$ python3 -q
>>> import numpy as np
>>> from numpy import linalg as LA
>>> np.set_printoptions(suppress=True, linewidth=200)
>>> rnd = lambda a: np.round(a, 1) + 0
>>> A = np.load("a.npy")
>>> rnd(A)
array([[-0.9,  0.1,  0.4],
       [-0.5, -0.1, -0.6],
       [ 0.1,  0.9, -0.1],
       [-0.2,  0.3, -0.4],
       [ 0. ,  0.3,  0.4],
       [ 0. ,  0.3, -0.1]])
>>> Y = A / np.sqrt((A ** 2).mean(axis=1, keepdims=True))
>>> rnd(Y[3])
array([-0.6,  0.8, -1.4])
>>> rnd(LA.norm(Y, axis=1))
array([1.7, 1.7, 1.7, 1.7, 1.7, 1.7])
>>> LA.matrix_rank(A - A.mean(axis=1, keepdims=True))
np.int64(2)
>>> proj = A @ LA.solve(A.T @ A, A.T)
>>> rnd(proj)
array([[ 0.9,  0.1,  0. ,  0. ,  0.2,  0. ],
       [ 0.1,  0.6, -0.1,  0.3, -0.3,  0.1],
       [ 0. , -0.1,  0.8,  0.3,  0.2,  0.2],
       [ 0. ,  0.3,  0.3,  0.3, -0.1,  0.1],
       [ 0.2, -0.3,  0.2, -0.1,  0.2,  0. ],
       [ 0. ,  0.1,  0.2,  0.1,  0. ,  0.1]])
>>> LA.matrix_rank(np.eye(6) - proj)
np.int64(3)
>>> rnd(proj @ A[:, 1])
array([ 0.1, -0.1,  0.9,  0.3,  0.3,  0.3])
>>> Uu, sv, Vt = LA.svd(proj)
>>> V = Vt[:(sv > 1e-8).sum()]
>>> rng = np.random.default_rng(45)
>>> x = proj[0] + -1 * proj[4] + rng.integers(2) * np.eye(6)[2]
>>> rnd(x)
array([0.7, 0.4, 0.8, 0.1, 0. , 0. ])
>>> rnd(LA.norm(x - V.T @ V @ x))
np.float64(0.5)
>>> rnd(np.diag(V.T @ V))
array([0.9, 0.6, 0.8, 0.3, 0.2, 0.1])
>>> f, v = A[0], A[4]
>>> rnd(f @ v)
np.float64(0.2)
>>> rnd(f @ f)
np.float64(0.9)
>>> pr = (f @ v) / (f @ f) * f
>>> LA.matrix_rank(np.outer(f, v))
np.int64(1)
>>> x = np.array([-3, -1, -5])
>>> a = np.maximum(A @ x, 0)
>>> rnd(np.tanh(A @ x))
array([ 0.3,  1. , -0.6,  1. , -1. ,  0.5])
>>> rnd(np.maximum(A @ (3 * x), 0))
array([ 1.1, 14. ,  0. ,  7.6,  0. ,  1.7])
>>> rnd(A.T @ a)
array([-2.9,  0.2, -4.1])
>>> t = rng.uniform(0, 2 * np.pi, 26)
>>> Q, _ = LA.qr(np.array([[-0.8, -1.9],
...     [0.6, -0.3],
...     [-3.2, -0.1],
...     [2.4, -1.4],
...     [0.6, 0.4],
...     [-0.7, -1.6],
...     [1.1, 0.1]]))
>>> M = 5 * np.c_[np.cos(t), np.sin(t)] @ Q.T
>>> rnd(M)
array([[ 1.5, -0.6,  3.6, -2.3, -0.8,  1.3, -1.3],
       [ 3.2,  0.6, -0.1,  2.6, -0.6,  2.7, -0.1],
       [ 2.7,  0.7, -1.2,  3.2, -0.4,  2.3,  0.3],
       [ 1.1, -0.7,  3.7, -2.6, -0.7,  1. , -1.3],
       [ 3.1,  0.6, -0.4,  2.8, -0.6,  2.6,  0. ],
       [ 2.9,  0.7, -0.8,  3.1, -0.5,  2.4,  0.2],
       [ 2.6, -0.3,  3.2, -0.9, -1. ,  2.2, -1.2],
       [-1. , -0.9,  2.9, -3.6, -0.2, -0.8, -1. ],
       [ 3.3,  0.1,  2. ,  0.8, -0.9,  2.8, -0.8],
       [ 3. , -0.1,  2.7, -0.2, -1. ,  2.6, -1. ],
       [ 2.3,  0.8, -1.8,  3.5, -0.2,  1.9,  0.5],
       [ 3.4,  0.4,  0.8,  1.9, -0.8,  2.9, -0.4],
       [ 1.5, -0.6,  3.6, -2.3, -0.8,  1.3, -1.3],
       [-0.2,  0.8, -3.5,  3.2,  0.5, -0.2,  1.2],
       [ 0.3, -0.8,  3.5, -3.2, -0.5,  0.2, -1.2],
       [ 2.7,  0.7, -1.2,  3.2, -0.4,  2.3,  0.3],
       [ 1.9,  0.8, -2.2,  3.6, -0.1,  1.5,  0.7],
       [ 3. , -0.1,  2.7, -0.2, -1. ,  2.6, -1. ],
       [-1.8,  0.5, -3.6,  1.9,  0.9, -1.6,  1.3],
       [-2. ,  0.5, -3.5,  1.8,  0.9, -1.7,  1.3],
       [-2.9,  0.2, -2.8,  0.4,  1. , -2.5,  1.1],
       [ 3.4,  0.3,  1.3,  1.4, -0.9,  2.9, -0.6],
       [-1.8,  0.5, -3.6,  2. ,  0.9, -1.5,  1.3],
       [ 3.4,  0.3,  1.4,  1.4, -0.9,  2.9, -0.6],
       [-0.8, -0.8,  3.1, -3.5, -0.3, -0.6, -1. ],
       [-1.8, -0.8,  2.3, -3.6,  0. , -1.5, -0.7]])
>>> D = LA.norm(M[:, None] - M[None], axis=-1)
>>> rnd(LA.norm(M - M.mean(axis=0), axis=1))
array([4.5, 3.3, 3.7, 4.7, 3.4, 3.6, 3.8, 5.8, 3.2, 3.5, 4. , 3.2, 4.5, 5.4, 5.2, 3.7, 4.3, 3.4, 6.2, 6.3, 6.7, 3.1, 6.2, 3.1, 5.7, 6.2])
>>> np.unravel_index(D.round(6).argmax(), D.shape)
(np.int64(16), np.int64(25))
>>> rnd(LA.norm(M, axis=1))
array([5., 5., 5., 5., 5., 5., 5., 5., 5., 5., 5., 5., 5., 5., 5., 5., 5., 5., 5., 5., 5., 5., 5., 5., 5., 5.])
>>> gram = np.cov(M, rowvar=False)
>>> np.argsort(-M.std(axis=0).round(6), kind="stable")
array([2, 3, 0, 5, 6, 4, 1])
>>> rnd(gram)
array([[ 4.4,  0.3,  1.8,  1.8, -1.1,  3.7, -0.7],
       [ 0.3,  0.4, -1.3,  1.5,  0.1,  0.3,  0.4],
       [ 1.8, -1.3,  6.9, -5.2, -1.3,  1.5, -2.4],
       [ 1.8,  1.5, -5.2,  6.3,  0.3,  1.5,  1.7],
       [-1.1,  0.1, -1.3,  0.3,  0.4, -1. ,  0.5],
       [ 3.7,  0.3,  1.5,  1.5, -1. ,  3.1, -0.6],
       [-0.7,  0.4, -2.4,  1.7,  0.5, -0.6,  0.8]])
>>> rnd(np.polyfit(M[:, 5], M[:, 6], 1))
array([-0.2,  0. ])
>>> rnd(np.median(M, axis=0))
array([ 2.1,  0.3,  1.1,  1.4, -0.5,  1.7, -0.5])
>>> Uu, sv, Vt = LA.svd(gram)
>>> rnd(sv)
array([13. ,  9.4,  0. ,  0. ,  0. ,  0. ,  0. ])
>>> Y = Uu[:, :2] @ np.diag(sv[:2]) @ Vt[:2]
>>> rnd(LA.norm(gram - Y, 2)), rnd(sv[2])
(np.float64(0.0), np.float64(0.0))
